% ipython --no-banner

In [1]: import numpy as np

In [2]: import numpy.linalg as la

In [3]: np.set_printoptions(precision=4, suppress=True, linewidth=200)

In [4]: rnd = lambda a: np.round(a, 4) + 0

In [5]: F = np.loadtxt("a.csv", delimiter=",")

In [6]: print(F)
[[ 1.  0.  0.  0.]
 [ 0. -2.  0.  0.]
 [ 0.  0. -1.  0.]
 [ 0.  0.  0.  0.]]

In [7]: print(rnd(np.trace(la.pinv(F) @ F)))
3.0

In [8]: print(np.unique(F.round(6), axis=0).shape)
(4, 4)

In [9]: print(np.allclose(F[:-1].T @ la.lstsq(F[:-1].T, F[-1])[0], F[-1]))
True

In [10]: print(rnd(la.eigvalsh(F).min()))
-2.0

In [11]: print([round(float(la.det(F[:i, :i])), 2) + 0 for i in range(1, 5)])
[1.0, -2.0, 2.0, 0.0]

In [12]: B = np.array([[0, -3, 0], [-3, 2, 2], [0, 1, 2], [-1, -1, -1]])

In [13]: print(np.einsum("ik,kj->ij", F, B))
[[ 0. -3.  0.]
 [ 6. -4. -4.]
 [ 0. -1. -2.]
 [ 0.  0.  0.]]

In [14]: print(B.T @ F.T)
[[ 0.  6.  0.  0.]
 [-3. -4. -1.  0.]
 [ 0. -4. -2.  0.]]

In [15]: print(F @ B)
[[ 0. -3.  0.]
 [ 6. -4. -4.]
 [ 0. -1. -2.]
 [ 0.  0.  0.]]

In [16]: print(la.matrix_rank(np.vstack([F, B.T])))
4

In [17]: print(np.einsum("ij->j", F))
[ 1. -2. -1.  0.]

In [18]: print(np.einsum("ij,ij->i", F, F))
[1. 4. 1. 0.]

In [19]: print(la.matrix_rank(F @ B))
3

In [20]: print(np.einsum("ik,kj->ji", F, B))
[[ 0.  6.  0.  0.]
 [-3. -4. -1.  0.]
 [ 0. -4. -2.  0.]]

In [21]: Uu, sigma, Vh = la.svd(F)

In [22]: V = Vh[:(sigma > 1e-8).sum()]

In [23]: rng = np.random.default_rng(861786)

In [24]: vec = F[2] + -1 * F[1] + rng.integers(2) * np.eye(4)[0]

In [25]: print(vec)
[ 1.  2. -1.  0.]

In [26]: print(la.matrix_rank(np.vstack([F, vec])))
3

In [27]: w, V = la.eigh(F)

In [28]: print(np.unique(w.round(6) + 0, return_counts=True)[1])
[1 1 1 1]

In [29]: print(rnd(la.eigvalsh(F + -2 * np.eye(4))))
[-4. -3. -2. -1.]

In [30]: print(rnd(la.eigvalsh(F @ F)))
[0. 1. 1. 4.]

In [31]: print(w.sum(), np.trace(F))
-2.0 -2.0

In [32]: print(w)
[-2. -1.  0.  1.]
